$ python -q
>>> import numpy as np
>>> np.set_printoptions(suppress=True, linewidth=160)
>>> rd = lambda a: np.round(a, 4) + 0
>>> K = np.load("case6.npy")
>>> K
array([[7, 8, 0, 0, 8, 6, 7, 0, 0, 4, 1],
       [3, 7, 0, 0, 4, 8, 3, 0, 1, 6, 1],
       [0, 0, 6, 2, 0, 0, 0, 7, 0, 0, 0],
       [0, 0, 5, 9, 0, 0, 0, 4, 0, 0, 0],
       [2, 5, 0, 0, 4, 9, 4, 0, 1, 9, 9],
       [2, 4, 0, 0, 0, 5, 8, 0, 9, 3, 0],
       [6, 4, 0, 0, 0, 7, 7, 0, 8, 8, 7],
       [0, 0, 8, 3, 0, 0, 0, 5, 0, 0, 0],
       [0, 3, 0, 0, 7, 3, 4, 0, 5, 2, 9],
       [6, 5, 0, 0, 4, 5, 0, 0, 5, 1, 3],
       [1, 3, 0, 0, 1, 8, 3, 0, 3, 9, 6]])
>>> f = np.array([3, 4, -2, -2, 2, 1, -2, -2, -1, 1, 3])
>>> out = K + np.outer(f, np.eye(11)[0])
>>> np.linalg.matrix_rank(out - K)
np.int64(1)
>>> def softmax(z):
...     e = np.exp(z - z.max(axis=-1, keepdims=True))
...     return e / e.sum(axis=-1, keepdims=True)
... 
>>> rd(softmax(K).sum(axis=1))
array([1., 1., 1., 1., 1., 1., 1., 1., 1., 1., 1.])
>>> att = K @ K.T / np.sqrt(11)
>>> rd(softmax(att)[6] @ K)
array([6., 4., 0., 0., 0., 7., 7., 0., 8., 8., 7.])
>>> softmax(att).round(6).argmax(axis=1)
array([0, 4, 2, 3, 4, 6, 6, 7, 8, 6, 4])
>>> out = K[0, 0] * K[1:] - np.outer(K[1:, 0], K[0])
>>> out
array([[  0,  25,   0,   0,   4,  38,   0,   0,   7,  30,   4],
       [  0,   0,  42,  14,   0,   0,   0,  49,   0,   0,   0],
       [  0,   0,  35,  63,   0,   0,   0,  28,   0,   0,   0],
       [  0,  19,   0,   0,  12,  51,  14,   0,   7,  55,  61],
       [  0,  12,   0,   0, -16,  23,  42,   0,  63,  13,  -2],
       [  0, -20,   0,   0, -48,  13,   7,   0,  56,  32,  43],
       [  0,   0,  56,  21,   0,   0,   0,  35,   0,   0,   0],
       [  0,  21,   0,   0,  49,  21,  28,   0,  35,  14,  63],
       [  0, -13,   0,   0, -20,  -1, -42,   0,  35, -17,  15],
       [  0,  13,   0,   0,  -1,  50,  14,   0,  21,  59,  41]])
>>> rd(K[:, 0] / K[0, 0])
array([1.    , 0.4286, 0.    , 0.    , 0.2857, 0.2857, 0.8571, 0.    , 0.    , 0.8571, 0.1429])
>>> (K != 0).astype(int)
array([[1, 1, 0, 0, 1, 1, 1, 0, 0, 1, 1],
       [1, 1, 0, 0, 1, 1, 1, 0, 1, 1, 1],
       [0, 0, 1, 1, 0, 0, 0, 1, 0, 0, 0],
       [0, 0, 1, 1, 0, 0, 0, 1, 0, 0, 0],
       [1, 1, 0, 0, 1, 1, 1, 0, 1, 1, 1],
       [1, 1, 0, 0, 0, 1, 1, 0, 1, 1, 0],
       [1, 1, 0, 0, 0, 1, 1, 0, 1, 1, 1],
       [0, 0, 1, 1, 0, 0, 0, 1, 0, 0, 0],
       [0, 1, 0, 0, 1, 1, 1, 0, 1, 1, 1],
       [1, 1, 0, 0, 1, 1, 0, 0, 1, 1, 1],
       [1, 1, 0, 0, 1, 1, 1, 0, 1, 1, 1]])
>>> rd(np.sort(np.linalg.eigvals(K).real))
array([-2.1623, -2.1623, -2.0574, -1.9789,  1.3122,  1.6119,  1.6119,  5.8637,  8.213 , 16.1152, 35.633 ])
>>> (np.linalg.matrix_power((K != 0) + (K.T != 0) + np.eye(11), 11) > 0).astype(int)
array([[1, 1, 0, 0, 1, 1, 1, 0, 1, 1, 1],
       [1, 1, 0, 0, 1, 1, 1, 0, 1, 1, 1],
       [0, 0, 1, 1, 0, 0, 0, 1, 0, 0, 0],
       [0, 0, 1, 1, 0, 0, 0, 1, 0, 0, 0],
       [1, 1, 0, 0, 1, 1, 1, 0, 1, 1, 1],
       [1, 1, 0, 0, 1, 1, 1, 0, 1, 1, 1],
       [1, 1, 0, 0, 1, 1, 1, 0, 1, 1, 1],
       [0, 0, 1, 1, 0, 0, 0, 1, 0, 0, 0],
       [1, 1, 0, 0, 1, 1, 1, 0, 1, 1, 1],
       [1, 1, 0, 0, 1, 1, 1, 0, 1, 1, 1],
       [1, 1, 0, 0, 1, 1, 1, 0, 1, 1, 1]])
>>> K @ K
array([[168, 227,   0,   0, 137, 285, 205,   0, 149, 235, 154],
       [121, 173,   0,   0, 100, 212, 150,   0, 145, 155, 100],
       [  0,   0, 102,  51,   0,   0,   0,  85,   0,   0,   0],
       [  0,   0, 107, 103,   0,   0,   0,  91,   0,   0,   0],
       [142, 198,   0,   0, 104, 281, 176,   0, 199, 225, 161],
       [102, 138,   0,   0, 107, 167, 158,   0, 173, 132, 152],
       [165, 217,   0,   0, 159, 272, 212,   0, 224, 212, 197],
       [  0,   0, 103,  58,   0,   0,   0,  93,   0,   0,   0],
       [ 74, 136,   0,   0,  92, 227, 136,   0, 131, 215, 199],
       [ 84, 152,   0,   0, 126, 181, 142,   0,  93, 143, 113],
       [112, 150,   0,   0,  87, 202, 135,   0, 178, 148, 124]])
>>> np.flatnonzero(np.linalg.matrix_power((K != 0) + (K.T != 0) + np.eye(11), 11)[2])
array([2, 3, 7])
>>> mat = np.load("arr.npy")
>>> mat
array([[ 3,  4,  5,  6,  7,  8,  9],
       [10, 11, 12, 13, 14, 15, 16],
       [17, 18, 19, 20, 21, 22, 23],
       [24, 25, 26, 27, 28, 29, 30],
       [31, 32, 33, 34, 35, 36, 37],
       [38, 39, 40, 41, 42, 43, 44],
       [45, 46, 47, 48, 49, 50, 51],
       [52, 53, 54, 55, 56, 57, 58],
       [59, 60, 61, 62, 63, 64, 65],
       [66, 67, 68, 69, 70, 71, 72]])
>>> U, sigma, Vt = np.linalg.svd(mat)
>>> np.argmax(sigma[:-1] / (sigma[1:] + 1e-6)) + 1
np.int64(2)
>>> out = U[:, :2] @ np.diag(sigma[:2]) @ Vt[:2]
>>> rd(np.linalg.norm(mat - out, 2)), rd(sigma[2])
(np.float64(0.0), np.float64(0.0))
>>> rd(np.linalg.norm(mat - out) / np.linalg.norm(mat))
np.float64(0.0)
>>> np.linalg.matrix_rank(mat, rtol=0.05)
np.int64(1)
>>> np.linalg.matrix_rank(out)
np.int64(2)
